>>> import numpy as np
>>> from numpy import linalg as LA
>>> np.set_printoptions(precision=2, suppress=True, linewidth=200)
>>> def tidy(a):
...     return np.round(a, 2) + 0
... 
>>> A = np.array([[1, 1, 2], [2, 1, 1], [1, 2, 1]])
>>> left, sig, Vh = LA.svd(A, full_matrices=False)
>>> (sig > 1e-8).sum()
np.int64(3)
>>> tidy(np.sqrt((sig ** 2).sum())), tidy(LA.norm(A))
(np.float64(4.24), np.float64(4.24))
>>> tidy(np.abs(Vh[0]))
array([0.58, 0.58, 0.58])
>>> np.abs(left[:, 0]).round(6).argmax()
np.int64(0)
>>> tidy(sig / sig[0])
array([1.  , 0.25, 0.25])
>>> tidy(np.cumsum(sig ** 2) / np.sum(sig ** 2))
array([0.89, 0.94, 1.  ])
>>> left.shape, sig.shape, Vh.shape
((3, 3), (3,), (3, 3))
>>> tidy(Vh @ Vh.T)
array([[1., 0., 0.],
       [0., 1., 0.],
       [0., 0., 1.]])
>>> tidy(sig)
array([4., 1., 1.])
>>> G = A.T @ A
>>> tidy(LA.svd(A, compute_uv=False) ** 2)
array([16.,  1.,  1.])
>>> np.trace(G), (A ** 2).sum()
(np.int64(18), np.int64(18))
>>> LA.matrix_rank(G)
np.int64(3)
>>> M = np.load("a.npy")
>>> M
array([[-2.,  0.,  0.],
       [ 0., -2.,  0.],
       [ 0.,  0., -2.]])
>>> # symmetric, so the eigenvalues are real
>>> out = np.array([[9, 5, 1], [6, 9, 8], [5, 6, 4]])
>>> out.T @ M.T
array([[-18., -12., -10.],
       [-10., -18., -12.],
       [ -2., -16.,  -8.]])
>>> np.vstack([M, out.T]).shape
(6, 3)
>>> LA.matrix_rank(np.vstack([M, out.T]))
np.int64(3)
>>> np.einsum("ik,kj->ij", M, out)
array([[-18., -10.,  -2.],
       [-12., -18., -16.],
       [-10., -12.,  -8.]])
>>> np.einsum("ij,ij->i", M, M)
array([4., 4., 4.])
>>> M @ out
array([[-18., -10.,  -2.],
       [-12., -18., -16.],
       [-10., -12.,  -8.]])
>>> t = np.radians(180)
>>> R = np.eye(3)
>>> R[2, 2] = R[1, 1] = np.cos(t)
>>> R[2, 1], R[1, 2] = -np.sin(t), np.sin(t)
>>> tidy(R)
array([[ 1.,  0.,  0.],
       [ 0., -1.,  0.],
       [ 0.,  0., -1.]])
>>> out = M @ R.T
>>> np.allclose(M @ M.T, out @ out.T)
True
>>> tidy(LA.svd(M, compute_uv=False)), tidy(LA.svd(out, compute_uv=False))
(array([2., 2., 2.]), array([2., 2., 2.]))
>>> np.abs(out - M).max(axis=0)
array([0., 4., 4.])
>>> np.allclose(LA.norm(M, axis=1), LA.norm(out, axis=1))
True
>>> tidy(LA.det(R)), np.trace(R)
(np.float64(1.0), np.float64(-1.0))
